$ python3 -q
>>> import numpy as np
>>> import numpy.linalg as la
>>> np.set_printoptions(precision=1, suppress=True, linewidth=120, sign=" ")
>>> O, _ = la.qr(np.array([[-0.7, -0.8, 1.8, -0.8, 1.5, -1.3, -0.4, 0.7],
...     [-1.0, -0.9, 0.8, -2.0, -0.4, -1.5, -0.2, 1.9],
...     [1.0, 0.7, -1.0, 0.3, -1.4, -0.7, -0.6, 0.4],
...     [1.7, -0.2, 2.5, 0.7, -3.5, -1.0, 1.2, -0.2],
...     [0.1, 0.4, -2.3, 1.3, -0.3, 1.2, -1.2, 1.0],
...     [-0.4, 0.6, 0.3, 1.0, -1.6, 1.6, 0.3, 1.0],
...     [0.1, -0.3, 0.8, -1.3, 1.2, 0.9, 0.3, -1.6],
...     [-1.0, 0.8, -0.8, 0.9, 0.7, -0.1, -1.9, -0.7]]))
>>> feats = 5 * O
>>> feats
array([[-1.4, -2. ,  1.4, -1.3,  1.6, -1.5, -1.7, -2.8],
       [-2. , -2.2, -0.4,  1.4, -3.6, -0.6, -0.9,  0.5],
       [ 2. ,  1.6, -0.5,  2.6, -0.8, -2. , -0.9, -2.4],
       [ 3.3, -1.1,  2.3, -1.4, -1.3, -0.5, -1.3,  1.3],
       [ 0.2,  1.1, -2.8, -2.3, -0.9,  0.9, -2.9, -0.3],
       [-0.8,  1.8,  2.5, -0.5, -1.9,  2.6,  0.2, -2. ],
       [ 0.2, -0.9,  0.4,  2.6,  1.7,  2.6, -2.6,  0.7],
       [-2. ,  2.6,  1.7,  0.1,  0.4, -1.9, -1.8,  2.1]])
>>> feats.reshape(-1, 2)
array([[-1.4, -2. ],
       [ 1.4, -1.3],
       [ 1.6, -1.5],
       [-1.7, -2.8],
       [-2. , -2.2],
       [-0.4,  1.4],
       [-3.6, -0.6],
       [-0.9,  0.5],
       [ 2. ,  1.6],
       [-0.5,  2.6],
       [-0.8, -2. ],
       [-0.9, -2.4],
       [ 3.3, -1.1],
       [ 2.3, -1.4],
       [-1.3, -0.5],
       [-1.3,  1.3],
       [ 0.2,  1.1],
       [-2.8, -2.3],
       [-0.9,  0.9],
       [-2.9, -0.3],
       [-0.8,  1.8],
       [ 2.5, -0.5],
       [-1.9,  2.6],
       [ 0.2, -2. ],
       [ 0.2, -0.9],
       [ 0.4,  2.6],
       [ 1.7,  2.6],
       [-2.6,  0.7],
       [-2. ,  2.6],
       [ 1.7,  0.1],
       [ 0.4, -1.9],
       [-1.8,  2.1]])
>>> feats.ravel(order="F")
array([-1.4, -2. ,  2. ,  3.3,  0.2, -0.8,  0.2, -2. , -2. , -2.2,  1.6, -1.1,  1.1,  1.8, -0.9,  2.6,  1.4, -0.4,
       -0.5,  2.3, -2.8,  2.5,  0.4,  1.7, -1.3,  1.4,  2.6, -1.4, -2.3, -0.5,  2.6,  0.1,  1.6, -3.6, -0.8, -1.3,
       -0.9, -1.9,  1.7,  0.4, -1.5, -0.6, -2. , -0.5,  0.9,  2.6,  2.6, -1.9, -1.7, -0.9, -0.9, -1.3, -2.9,  0.2,
       -2.6, -1.8, -2.8,  0.5, -2.4,  1.3, -0.3, -2. ,  0.7,  2.1])
>>> t3 = feats.reshape(8, 2, -1)
>>> t3.sum(axis=1)
array([[ 0.2, -3.5, -0.3, -4.1],
       [-5.6, -2.8, -1.2,  1.9],
       [ 1.2, -0.4, -1.5,  0.2],
       [ 2. , -1.7,  1. , -0.1],
       [-0.7,  2. , -5.8, -2.7],
       [-2.7,  4.4,  2.7, -2.5],
       [ 1.8,  1.7, -2.2,  3.3],
       [-1.6,  0.7, -0.1,  2.2]])
>>> t3[:, 0]
array([[-1.4, -2. ,  1.4, -1.3],
       [-2. , -2.2, -0.4,  1.4],
       [ 2. ,  1.6, -0.5,  2.6],
       [ 3.3, -1.1,  2.3, -1.4],
       [ 0.2,  1.1, -2.8, -2.3],
       [-0.8,  1.8,  2.5, -0.5],
       [ 0.2, -0.9,  0.4,  2.6],
       [-2. ,  2.6,  1.7,  0.1]])
>>> np.swapaxes(t3, 1, 2)[6]
array([[ 0.2,  1.7],
       [-0.9,  2.6],
       [ 0.4, -2.6],
       [ 2.6,  0.7]])
>>> t3.transpose(1, 0, 2)
array([[[-1.4, -2. ,  1.4, -1.3],
        [-2. , -2.2, -0.4,  1.4],
        [ 2. ,  1.6, -0.5,  2.6],
        [ 3.3, -1.1,  2.3, -1.4],
        [ 0.2,  1.1, -2.8, -2.3],
        [-0.8,  1.8,  2.5, -0.5],
        [ 0.2, -0.9,  0.4,  2.6],
        [-2. ,  2.6,  1.7,  0.1]],

       [[ 1.6, -1.5, -1.7, -2.8],
        [-3.6, -0.6, -0.9,  0.5],
        [-0.8, -2. , -0.9, -2.4],
        [-1.3, -0.5, -1.3,  1.3],
        [-0.9,  0.9, -2.9, -0.3],
        [-1.9,  2.6,  0.2, -2. ],
        [ 1.7,  2.6, -2.6,  0.7],
        [ 0.4, -1.9, -1.8,  2.1]]])
>>> la.norm(feats, axis=1).argmax()
np.int64(0)
>>> la.norm(feats, axis=1)
array([ 5.,  5.,  5.,  5.,  5.,  5.,  5.,  5.])
>>> round(la.norm(feats, "nuc"), 1)
np.float64(40.0)
>>> round(la.norm(feats, 1), 1), np.round(la.norm(feats, np.inf), 1)
(np.float64(13.4), np.float64(13.6))
>>> round(float(feats[1] @ feats[0]), 1)
-0.0
>>> np.round(la.norm(feats, 2), 1)
np.float64(5.0)
>>> la.svd(feats, compute_uv=False)
array([ 5.,  5.,  5.,  5.,  5.,  5.,  5.,  5.])
>>> np.round(feats @ feats.T, 1) + 0
array([[ 25.,   0.,   0.,   0.,   0.,   0.,   0.,   0.],
       [  0.,  25.,   0.,   0.,   0.,   0.,   0.,   0.],
       [  0.,   0.,  25.,   0.,   0.,   0.,   0.,   0.],
       [  0.,   0.,   0.,  25.,   0.,   0.,   0.,   0.],
       [  0.,   0.,   0.,   0.,  25.,   0.,   0.,   0.],
       [  0.,   0.,   0.,   0.,   0.,  25.,   0.,   0.],
       [  0.,   0.,   0.,   0.,   0.,   0.,  25.,   0.],
       [  0.,   0.,   0.,   0.,   0.,   0.,   0.,  25.]])
>>> round(feats[:, 2] @ feats[:, 1], 1)
np.float64(0.0)
